In [1]: import numpy as np

In [2]: from numpy import linalg as LA

In [3]: np.set_printoptions(precision=2, suppress=True, linewidth=100)

In [4]: A = np.loadtxt("case2.csv", delimiter=",")

In [5]: A
Out[5]: 
array([[ 1.,  2.,  0., -1.],
       [ 0.,  0.,  0.,  0.],
       [ 0.,  0.,  0.,  0.],
       [ 2.,  0.,  1., -1.],
       [ 1.,  2.,  0., -1.],
       [ 0.,  0.,  0.,  0.],
       [ 2., -1., -1., -2.],
       [ 0.,  1.,  2., -2.],
       [ 1.,  2.,  0., -1.],
       [ 0.,  0.,  0.,  0.],
       [ 0.,  0.,  0.,  0.],
       [ 1., -2.,  1., -3.],
       [ 0.,  0.,  0.,  0.],
       [ 2., -1., -1., -2.]])

In [6]: x = np.array([-2, -2, 0, 2])

In [7]: target = A @ x

In [8]: np.round(LA.pinv(A) @ A, 2) + 0
Out[8]: 
array([[1., 0., 0., 0.],
       [0., 1., 0., 0.],
       [0., 0., 1., 0.],
       [0., 0., 0., 1.]])

In [9]: rng = np.random.default_rng(33788)

In [10]: target = target + 0.3 * rng.normal(size=14)

In [11]: target
Out[11]: 
array([-8.53, -0.01,  0.1 , -6.15, -7.9 , -0.22, -5.71, -5.36, -8.09, -0.18,  0.17, -4.01, -0.1 ,
       -5.99])

In [12]: coef, *_ = LA.lstsq(A, target)

In [13]: coef.round()
Out[13]: array([-2., -2.,  0.,  2.])

In [14]: [round(float(LA.norm(LA.solve(A.T @ A + lam * np.eye(4), A.T @ target))), 2) for lam in (0, 1, 10, 100)]
Out[14]: [3.49, 3.35, 2.54, 0.79]

In [15]: np.round(A.T @ (target - A @ coef), 2) + 0
Out[15]: array([0., 0., 0., 0.])

In [16]: x = np.array([3, 3, 0, -2])

In [17]: h1 = np.maximum(A @ x, 0)

In [18]: A * (h1 > 1e-9)[:, None]
Out[18]: 
array([[ 1.,  2.,  0., -1.],
       [ 0.,  0.,  0.,  0.],
       [ 0.,  0.,  0.,  0.],
       [ 2.,  0.,  1., -1.],
       [ 1.,  2.,  0., -1.],
       [ 0.,  0.,  0.,  0.],
       [ 2., -1., -1., -2.],
       [ 0.,  1.,  2., -2.],
       [ 1.,  2.,  0., -1.],
       [ 0.,  0.,  0.,  0.],
       [ 0.,  0.,  0.,  0.],
       [ 1., -2.,  1., -3.],
       [ 0.,  0.,  0.,  0.],
       [ 2., -1., -1., -2.]])

In [19]: np.tanh(A @ x)
Out[19]: array([1., 0., 0., 1., 1., 0., 1., 1., 1., 0., 0., 1., 0., 1.])

In [20]: np.maximum(A @ (3 * x), 0)
Out[20]: array([33.,  0.,  0., 24., 33.,  0., 21., 21., 33.,  0.,  0.,  9.,  0., 21.])

In [21]: h1
Out[21]: array([11.,  0.,  0.,  8., 11.,  0.,  7.,  7., 11.,  0.,  0.,  3.,  0.,  7.])

In [22]: A.T @ h1
Out[22]: array([ 80.,  53.,  11., -92.])

In [23]: cov = np.cov(A, rowvar=False)

In [24]: cov
Out[24]: 
array([[ 0.68, -0.16, -0.19, -0.52],
       [-0.16,  1.41,  0.12,  0.37],
       [-0.19,  0.12,  0.59, -0.16],
       [-0.52,  0.37, -0.16,  0.99]])

In [25]: A.std(axis=0)
Out[25]: array([0.8 , 1.15, 0.74, 0.96])

In [26]: np.argwhere(np.triu(np.abs(np.corrcoef(A.T)) > 0.8, 1))
Out[26]: array([], shape=(0, 2), dtype=int64)

In [27]: np.median(A, axis=0)
Out[27]: array([ 0.5,  0. ,  0. , -1. ])

In [28]: np.argsort(-A.std(axis=0).round(6), kind="stable")
Out[28]: array([1, 3, 0, 2])

In [29]: LA.eigvalsh(cov)[::-1]
Out[29]: array([1.8 , 1.02, 0.72, 0.14])

In [30]: np.corrcoef(A.T)
Out[30]: 
array([[ 1.  , -0.17, -0.29, -0.63],
       [-0.17,  1.  ,  0.13,  0.31],
       [-0.29,  0.13,  1.  , -0.21],
       [-0.63,  0.31, -0.21,  1.  ]])

In [31]: q, V = LA.qr(A[:, :1])[0], LA.qr(A[:, 1:])[0]

In [32]: s = LA.svd(q.T @ V, compute_uv=False)

In [33]: s
Out[33]: array([0.88])

In [34]: np.degrees(np.arccos(s.clip(0, 1)))
Out[34]: array([28.83])

In [35]: (s > 0.9).sum()
Out[35]: np.int64(0)

In [36]: W0 = np.load("mat.npy")

In [37]: W0
Out[37]: 
array([[ 0.09, -0.09, -0.09,  0.21,  0.15],
       [-0.09,  0.09,  0.09, -0.21, -0.15],
       [-0.09,  0.09,  0.09, -0.21, -0.15],
       [ 0.21, -0.21, -0.21,  0.49,  0.35],
       [ 0.15, -0.15, -0.15,  0.35,  0.25]])

In [38]: Uu, s, Vt = LA.svd(W0)

In [39]: V = Vt[:(s > 1e-8).sum()]

In [40]: x = W0[1] + 2 * W0[4] + rng.integers(2) * np.eye(5)[2]

In [41]: x
Out[41]: array([ 0.21, -0.21, -0.21,  0.49,  0.35])

In [42]: np.allclose(V.T @ V @ x, x)
Out[42]: True

In [43]: round(float(LA.norm(x - V.T @ V @ x)), 2)
Out[43]: 0.0
